% ipython --no-banner

In [1]: import numpy as np

In [2]: from numpy import linalg as LA

In [3]: np.set_printoptions(precision=3, suppress=True, linewidth=140)

In [4]: def tidy(a):
   ...:     return np.round(a, 3) + 0
   ...: 

In [5]: feats = np.loadtxt("data.csv", delimiter=",")

In [6]: tidy(feats)
Out[6]: 
array([[0.04 , 0.12 , 0.04 , 0.2  , 0.08 , 0.12 , 0.12 , 0.12 , 0.   , 0.16 ],
       [0.   , 0.208, 0.042, 0.042, 0.125, 0.167, 0.   , 0.167, 0.042, 0.208],
       [0.2  , 0.12 , 0.16 , 0.04 , 0.   , 0.08 , 0.04 , 0.12 , 0.16 , 0.08 ],
       [0.062, 0.   , 0.125, 0.125, 0.125, 0.125, 0.156, 0.062, 0.062, 0.156],
       [0.111, 0.   , 0.111, 0.   , 0.111, 0.278, 0.222, 0.   , 0.   , 0.167],
       [0.   , 0.158, 0.158, 0.263, 0.   , 0.158, 0.   , 0.158, 0.105, 0.   ],
       [0.074, 0.074, 0.111, 0.   , 0.185, 0.185, 0.037, 0.148, 0.037, 0.148],
       [0.1  , 0.   , 0.1  , 0.1  , 0.05 , 0.15 , 0.05 , 0.05 , 0.25 , 0.15 ],
       [0.088, 0.088, 0.029, 0.088, 0.147, 0.118, 0.059, 0.059, 0.176, 0.147],
       [0.077, 0.038, 0.115, 0.115, 0.   , 0.115, 0.192, 0.077, 0.077, 0.192]])

In [7]: q, r_ = LA.qr(feats)

In [8]: tidy(np.trace(q @ q.T))
Out[8]: np.float64(10.0)

In [9]: tidy(np.abs(np.diag(r_)))
Out[9]: array([0.295, 0.298, 0.168, 0.229, 0.245, 0.156, 0.168, 0.059, 0.149, 0.044])

In [10]: tidy(q @ r_)
Out[10]: 
array([[0.04 , 0.12 , 0.04 , 0.2  , 0.08 , 0.12 , 0.12 , 0.12 , 0.   , 0.16 ],
       [0.   , 0.208, 0.042, 0.042, 0.125, 0.167, 0.   , 0.167, 0.042, 0.208],
       [0.2  , 0.12 , 0.16 , 0.04 , 0.   , 0.08 , 0.04 , 0.12 , 0.16 , 0.08 ],
       [0.063, 0.   , 0.125, 0.125, 0.125, 0.125, 0.156, 0.063, 0.062, 0.156],
       [0.111, 0.   , 0.111, 0.   , 0.111, 0.278, 0.222, 0.   , 0.   , 0.167],
       [0.   , 0.158, 0.158, 0.263, 0.   , 0.158, 0.   , 0.158, 0.105, 0.   ],
       [0.074, 0.074, 0.111, 0.   , 0.185, 0.185, 0.037, 0.148, 0.037, 0.148],
       [0.1  , 0.   , 0.1  , 0.1  , 0.05 , 0.15 , 0.05 , 0.05 , 0.25 , 0.15 ],
       [0.088, 0.088, 0.029, 0.088, 0.147, 0.118, 0.059, 0.059, 0.176, 0.147],
       [0.077, 0.038, 0.115, 0.115, 0.   , 0.115, 0.192, 0.077, 0.077, 0.192]])

In [11]: np.allclose(r_.T @ r_, feats.T @ feats)
Out[11]: True

In [12]: rng = np.random.default_rng(67)

In [13]: idx = rng.permutation(10)

In [14]: idx
Out[14]: array([2, 6, 9, 5, 3, 7, 0, 4, 1, 8])

In [15]: out = feats[idx][:, idx]

In [16]: print(np.allclose(out, feats))
False

In [17]: tidy(LA.det(out)), tidy(LA.det(feats[idx]))
Out[17]: (np.float64(0.0), np.float64(0.0))

In [18]: tidy(np.sort(np.abs(LA.eigvals(out))))
Out[18]: array([0.079, 0.079, 0.11 , 0.117, 0.117, 0.143, 0.143, 0.209, 0.209, 1.   ])

In [19]: x0 = np.array([2, 1, 0, 0, 3, 0, 2, 2, 1, 0])

In [20]: target = feats @ x0

In [21]: b, lr = np.zeros(10), 1 / LA.norm(feats, 2) ** 2

In [22]: for i in range(4):
    ...:     b -= lr * feats.T @ (feats @ b - target)
    ...:     if i % 1 == 0: print(i, round(LA.norm(feats @ b - target), 3))
    ...: 
0 0.488
1 0.463
2 0.441
3 0.422

In [23]: tidy(LA.cond(feats))
Out[23]: np.float64(60.013)

In [24]: feats @ np.ones(10)
Out[24]: array([1., 1., 1., 1., 1., 1., 1., 1., 1., 1.])

In [25]: tidy(np.sort(np.abs(LA.eigvals(feats)))[::-1])
Out[25]: array([1.   , 0.209, 0.209, 0.143, 0.143, 0.117, 0.117, 0.11 , 0.079, 0.079])

In [26]: tidy(LA.matrix_power(feats, 100))
Out[26]: 
array([[0.074, 0.081, 0.105, 0.108, 0.073, 0.145, 0.086, 0.098, 0.097, 0.133],
       [0.074, 0.081, 0.105, 0.108, 0.073, 0.145, 0.086, 0.098, 0.097, 0.133],
       [0.074, 0.081, 0.105, 0.108, 0.073, 0.145, 0.086, 0.098, 0.097, 0.133],
       [0.074, 0.081, 0.105, 0.108, 0.073, 0.145, 0.086, 0.098, 0.097, 0.133],
       [0.074, 0.081, 0.105, 0.108, 0.073, 0.145, 0.086, 0.098, 0.097, 0.133],
       [0.074, 0.081, 0.105, 0.108, 0.073, 0.145, 0.086, 0.098, 0.097, 0.133],
       [0.074, 0.081, 0.105, 0.108, 0.073, 0.145, 0.086, 0.098, 0.097, 0.133],
       [0.074, 0.081, 0.105, 0.108, 0.073, 0.145, 0.086, 0.098, 0.097, 0.133],
       [0.074, 0.081, 0.105, 0.108, 0.073, 0.145, 0.086, 0.098, 0.097, 0.133],
       [0.074, 0.081, 0.105, 0.108, 0.073, 0.145, 0.086, 0.098, 0.097, 0.133]])

In [27]: p = np.eye(10)[5]

In [28]: for _ in range(6):
    ...:     p = p @ feats
    ...:     print(p.round(3))
    ...: 
[0.    0.158 0.158 0.263 0.    0.158 0.    0.158 0.105 0.   ]
[0.073 0.086 0.109 0.112 0.076 0.133 0.062 0.101 0.123 0.126]
[0.075 0.081 0.102 0.107 0.074 0.143 0.086 0.095 0.101 0.135]
[0.074 0.081 0.105 0.108 0.073 0.145 0.086 0.098 0.097 0.134]
[0.074 0.081 0.105 0.108 0.073 0.145 0.086 0.098 0.097 0.134]
[0.074 0.081 0.105 0.108 0.073 0.145 0.086 0.098 0.097 0.133]

In [29]: print(np.allclose(feats @ feats.T, feats.T @ feats))
False

In [30]: tidy(np.sort(np.abs(LA.eigvals(feats))))
Out[30]: array([0.079, 0.079, 0.11 , 0.117, 0.117, 0.143, 0.143, 0.209, 0.209, 1.   ])

In [31]: K = np.array([[5, 5, -5, 5, -5, -1, 1, -5],
    ...:     [-10, -10, 10, -10, 10, 2, -2, 10],
    ...:     [-5, -5, 5, -5, 5, 1, -1, 5],
    ...:     [0, 0, 0, 0, 0, 0, 0, 0]])

In [32]: # rank 1

In [33]: u = np.array([0, -5, 0])

In [34]: np.convolve(K[2], u)
Out[34]: array([  0,  25,  25, -25,  25, -25,  -5,   5, -25,   0])

In [35]: print(np.correlate(K[2], K[1], "full"))
[ -50  -40   50 -120   70   40 -102  304 -102   40   70 -120   50  -40  -50]

In [36]: r = LA.matrix_rank(K)

In [37]: r
Out[37]: np.int64(1)

In [38]: ns = LA.svd(K)[2][r:].T

In [39]: [int(LA.matrix_rank(K[:, :j + 1])) for j in range(8)]
Out[39]: [1, 1, 1, 1, 1, 1, 1, 1]

In [40]: [int(LA.matrix_rank(K[:i])) for i in range(1, len(K) + 1)]
Out[40]: [1, 1, 1, 1]

In [41]: left, sigma, VT = LA.svd(K)

In [42]: V = VT[:(sigma > 1e-8).sum()]

In [43]: x0 = K[3] + 4 * K[2] + rng.integers(2) * np.eye(8)[4]

In [44]: x0
Out[44]: array([-20., -20.,  20., -20.,  21.,   4.,  -4.,  20.])

In [45]: LA.matrix_rank(np.vstack([K, x0]))
Out[45]: np.int64(2)

In [46]: x0 = np.array([9, 9, 5, -6, -7, -5, -6, -8])

In [47]: a = np.maximum(K @ x0, 0)

In [48]: print(K.T @ a)
[ 545  545 -545  545 -545 -109  109 -545]

In [49]: np.flatnonzero(a > 1e-9)
Out[49]: array([0])

In [50]: np.tanh(K @ x0)
Out[50]: array([ 1., -1., -1.,  0.])

In [51]: np.maximum(K @ (3 * x0), 0)
Out[51]: array([327,   0,   0,   0])

In [52]: X = np.load("mat.npy")

In [53]: print(X)
[[ 1 -2  4 -8]
 [ 1 -1  1 -1]
 [ 1  0  0  0]]

In [54]: u = np.array([2, 3])

In [55]: np.correlate(X[1], X[0], "full")
Out[55]: array([ -8,  12, -14,  15,  -7,   3,  -1])

In [56]: np.cross(X[1, :3], X[0, :3])
Out[56]: array([-2, -3, -1])

In [57]: tidy(LA.norm(X, 2))
Out[57]: np.float64(9.365)

In [58]: tidy(LA.norm(X, "nuc"))
Out[58]: np.float64(11.338)

In [59]: print(LA.norm(X, axis=1).argmax())
0
